% ipython --no-banner

In [1]: import numpy as np

In [2]: from numpy import linalg as LA

In [3]: np.set_printoptions(suppress=True, linewidth=100)

In [4]: data = np.loadtxt("a.csv", delimiter=",")

In [5]: print(data)
[[ 0.  1.  1.  0.  0.]
 [ 0. -2. -2.  0.  0.]
 [ 0.  1.  2.  0. -2.]]

In [6]: rk = LA.matrix_rank(data)

In [7]: print(rk)
2

In [8]: ns = LA.svd(data)[2][rk:].T

In [9]: print(np.round(ns @ ns.T, 2) + 0)
[[ 1.    0.    0.    0.    0.  ]
 [ 0.    0.44 -0.44  0.   -0.22]
 [ 0.   -0.44  0.44  0.    0.22]
 [ 0.    0.    0.    1.    0.  ]
 [ 0.   -0.22  0.22  0.    0.11]]

In [10]: print(np.round(data @ ns, 2) + 0)
[[0. 0. 0.]
 [0. 0. 0.]
 [0. 0. 0.]]

In [11]: print([int(LA.matrix_rank(np.delete(data, i, axis=0))) for i in range(3)])
[2, 2, 1]

In [12]: print(ns.shape)
(5, 3)

In [13]: print(np.unique(data.round(6), axis=0).shape)
(3, 5)

In [14]: u = np.array([8, 6, 8])

In [15]: print(np.polyval(u, data[1]))
[ 8. 28. 28.  8.  8.]

In [16]: print(round(LA.norm(data[1] - data[0]), 2))
4.24

In [17]: print(round(float(LA.norm(data[1], 1)), 2), round(LA.norm(data[1], np.inf), 2))
4.0 2.0

In [18]: print(np.round(LA.norm(data, axis=0), 2))
[0.   2.45 3.   0.   2.  ]

In [19]: X = np.loadtxt("block11.csv", delimiter=",")

In [20]: print(X)
[[  0.83  -1.76  12.72 -15.31]
 [ -4.93   2.68   4.34 -18.7 ]
 [ 14.68   3.04 -12.62  -3.98]
 [-11.65  11.47   1.23  11.45]
 [ 16.87 -10.3    2.3   -2.05]
 [ -4.6   -6.88  14.62 -10.86]
 [ 10.68  16.21   4.04  -2.58]
 [ 18.19  -3.01   6.09  -4.81]
 [ -1.84   4.54 -17.13  -9.08]
 [-18.61   3.45  -1.27  -6.33]
 [ -3.81   9.52 -16.03  -6.18]
 [ -4.37  18.39  -3.83  -5.3 ]
 [-11.8   -1.98  13.73   8.27]
 [  1.15  16.28 -10.88   3.93]
 [  4.89  -9.12 -16.11  -5.78]
 [ -1.76  17.31  -2.99   9.39]
 [  8.3    1.56   4.    17.68]
 [ -8.39 -13.66 -11.96  -0.43]
 [ -4.31  -5.13   5.63  17.98]
 [-10.34  10.59 -10.01   8.99]
 [  0.45 -10.49   6.07 -15.9 ]
 [ -3.09   1.67 -10.48 -16.67]
 [ -8.58 -10.58 -14.53   1.8 ]
 [ -1.12  -2.46  11.68  16.01]]

In [21]: rng = np.random.default_rng(244761)

In [22]: labels = rng.permutation(4)

In [23]: A2 = X[:, labels] * rng.choice([-1, 1], 4)

In [24]: print(A2)
[[ -0.83   1.76  15.31 -12.72]
 [  4.93  -2.68  18.7   -4.34]
 [-14.68  -3.04   3.98  12.62]
 [ 11.65 -11.47 -11.45  -1.23]
 [-16.87  10.3    2.05  -2.3 ]
 [  4.6    6.88  10.86 -14.62]
 [-10.68 -16.21   2.58  -4.04]
 [-18.19   3.01   4.81  -6.09]
 [  1.84  -4.54   9.08  17.13]
 [ 18.61  -3.45   6.33   1.27]
 [  3.81  -9.52   6.18  16.03]
 [  4.37 -18.39   5.3    3.83]
 [ 11.8    1.98  -8.27 -13.73]
 [ -1.15 -16.28  -3.93  10.88]
 [ -4.89   9.12   5.78  16.11]
 [  1.76 -17.31  -9.39   2.99]
 [ -8.3   -1.56 -17.68  -4.  ]
 [  8.39  13.66   0.43  11.96]
 [  4.31   5.13 -17.98  -5.63]
 [ 10.34 -10.59  -8.99  10.01]
 [ -0.45  10.49  15.9   -6.07]
 [  3.09  -1.67  16.67  10.48]
 [  8.58  10.58  -1.8   14.53]
 [  1.12   2.46 -16.01 -11.68]]

In [25]: Uu, _, Vt = LA.svd(X.T @ A2)

In [26]: print(np.round(Uu @ Vt, 2) + 0)
[[-1.  0.  0.  0.]
 [ 0. -1.  0.  0.]
 [ 0.  0.  0. -1.]
 [ 0.  0. -1.  0.]]
